% python3 -q
>>> import numpy as np
>>> np.set_printoptions(precision=1, suppress=True, linewidth=100)
>>> def rd(a):
...     return np.round(a, 1) + 0
... 
>>> E = np.load("mat.npy")
>>> E
array([[ 5, -1,  0,  0],
       [-3,  4,  0,  0],
       [ 0,  0,  5, -1],
       [ 0,  0, -3,  4]])
>>> # 2 groups of indices that never mix
>>> def softmax(z):
...     e = np.exp(z - z.max(axis=-1, keepdims=True))
...     return e / e.sum(axis=-1, keepdims=True)
... 
>>> rd(softmax(E[2]))
array([0., 0., 1., 0.])
>>> scores = E @ E.T / np.sqrt(4)
>>> rd(softmax(scores + np.triu(np.full(scores.shape, -np.inf), 1)))
array([[1., 0., 0., 0.],
       [0., 1., 0., 0.],
       [0., 0., 1., 0.],
       [0., 0., 0., 1.]])
>>> rd(softmax(scores)[2] @ E)
array([ 0.,  0.,  5., -1.])
>>> f = np.array([2, -1, 1, -1])
>>> other = E + np.outer(f, np.eye(4)[1])
>>> np.linalg.matrix_rank(other - E)
np.int64(1)
>>> np.linalg.matrix_rank(np.linalg.inv(other) - np.linalg.inv(E), tol=1e-8)
np.int64(1)
>>> rd(np.linalg.det(other) / np.linalg.det(E)), rd(1 + np.linalg.solve(E, f)[1])
(np.float64(1.1), np.float64(1.1))
>>> E @ E
array([[ 28,  -9,   0,   0],
       [-27,  19,   0,   0],
       [  0,   0,  28,  -9],
       [  0,   0, -27,  19]])
>>> rd(np.sort(np.linalg.eigvals(E).real))
array([2.7, 2.7, 6.3, 6.3])
>>> P = np.triu(np.array([[0, 1, 1, 1], [0, 2, 2, 0], [0, 2, 0, 0], [1, 0, 0, 2]]), 1) + np.eye(4)
>>> other = P @ E @ np.linalg.inv(P)
>>> np.linalg.matrix_rank(other)
np.int64(4)
>>> other
array([[ 2.,  1., -2.,  1.],
       [-3.,  7., -1.,  1.],
       [ 0.,  0.,  5., -1.],
       [ 0.,  0., -3.,  4.]])
>>> rd(np.poly(other))
array([   1.,  -18.,  115., -306.,  289.])
>>> rd(softmax(other[2]))
array([0., 0., 1., 0.])
>>> rd(softmax(other[2] + -1))
array([0., 0., 1., 0.])
>>> scores = other @ other.T / np.sqrt(4)
>>> rd(softmax(scores)[2] @ other)
array([ 0.,  0.,  5., -1.])
>>> rd(softmax(scores))
array([[0.5, 0. , 0. , 0.5],
       [0. , 1. , 0. , 0. ],
       [0. , 0. , 1. , 0. ],
       [0. , 0. , 0. , 1. ]])
>>> F = np.load("out1.npy")
>>> rd(F)
array([[ 1. ,  0. , -0.1,  0. ,  0.1,  0.1, -0.1,  0. ],
       [ 0. ,  1. ,  0.2,  0. , -0.2, -0.1,  0.1,  0. ],
       [-0.1,  0.2,  0.3, -0.2,  0.6,  0.5, -0.5,  0.2],
       [ 0. ,  0. , -0.2,  1. ,  0.2,  0.1, -0.1,  0. ],
       [ 0.1, -0.2,  0.6,  0.2,  0.5, -0.4,  0.4, -0.2],
       [ 0.1, -0.1,  0.5,  0.1, -0.4,  0.7,  0.3, -0.1],
       [-0.1,  0.1, -0.5, -0.1,  0.4,  0.3,  0.7,  0.1],
       [ 0. ,  0. ,  0.2,  0. , -0.2, -0.1,  0.1,  1. ]])
>>> rd(F.T @ F)
array([[1., 0., 0., 0., 0., 0., 0., 0.],
       [0., 1., 0., 0., 0., 0., 0., 0.],
       [0., 0., 1., 0., 0., 0., 0., 0.],
       [0., 0., 0., 1., 0., 0., 0., 0.],
       [0., 0., 0., 0., 1., 0., 0., 0.],
       [0., 0., 0., 0., 0., 1., 0., 0.],
       [0., 0., 0., 0., 0., 0., 1., 0.],
       [0., 0., 0., 0., 0., 0., 0., 1.]])
>>> rd(np.linalg.norm(F, axis=0))
array([1., 1., 1., 1., 1., 1., 1., 1.])
>>> rd(F @ F.T)
array([[1., 0., 0., 0., 0., 0., 0., 0.],
       [0., 1., 0., 0., 0., 0., 0., 0.],
       [0., 0., 1., 0., 0., 0., 0., 0.],
       [0., 0., 0., 1., 0., 0., 0., 0.],
       [0., 0., 0., 0., 1., 0., 0., 0.],
       [0., 0., 0., 0., 0., 1., 0., 0.],
       [0., 0., 0., 0., 0., 0., 1., 0.],
       [0., 0., 0., 0., 0., 0., 0., 1.]])
>>> rd(np.linalg.pinv(F))
array([[ 1. ,  0. , -0.1,  0. ,  0.1,  0.1, -0.1,  0. ],
       [ 0. ,  1. ,  0.2,  0. , -0.2, -0.1,  0.1,  0. ],
       [-0.1,  0.2,  0.3, -0.2,  0.6,  0.5, -0.5,  0.2],
       [ 0. ,  0. , -0.2,  1. ,  0.2,  0.1, -0.1,  0. ],
       [ 0.1, -0.2,  0.6,  0.2,  0.5, -0.4,  0.4, -0.2],
       [ 0.1, -0.1,  0.5,  0.1, -0.4,  0.7,  0.3, -0.1],
       [-0.1,  0.1, -0.5, -0.1,  0.4,  0.3,  0.7,  0.1],
       [ 0. ,  0. ,  0.2,  0. , -0.2, -0.1,  0.1,  1. ]])
>>> J = np.load("sample9.npy")
>>> J
array([[0., 0., 0., 0., 0., 0., 0., 0., 0.],
       [0., 4., 5., 6., 2., 4., 0., 4., 0.],
       [0., 0., 6., 6., 0., 6., 3., 3., 5.],
       [0., 6., 2., 2., 0., 8., 1., 5., 8.],
       [0., 3., 4., 9., 3., 1., 7., 3., 1.],
       [0., 9., 6., 1., 2., 1., 0., 6., 4.],
       [0., 4., 6., 8., 4., 1., 5., 1., 0.],
       [0., 1., 2., 3., 1., 8., 8., 3., 4.],
       [0., 2., 1., 4., 5., 6., 4., 3., 4.]])
>>> np.linalg.cond(J) > 100
np.True_
>>> np.linalg.matrix_rank(J, rtol=0.1)
np.int64(5)
>>> [round(float(x), 1) for x in np.linalg.svd(J, compute_uv=False)[:3]]
[30.0, 12.7, 11.3]
>>> rd(np.linalg.norm(J, 2) / np.linalg.norm(J))
np.float64(0.8)
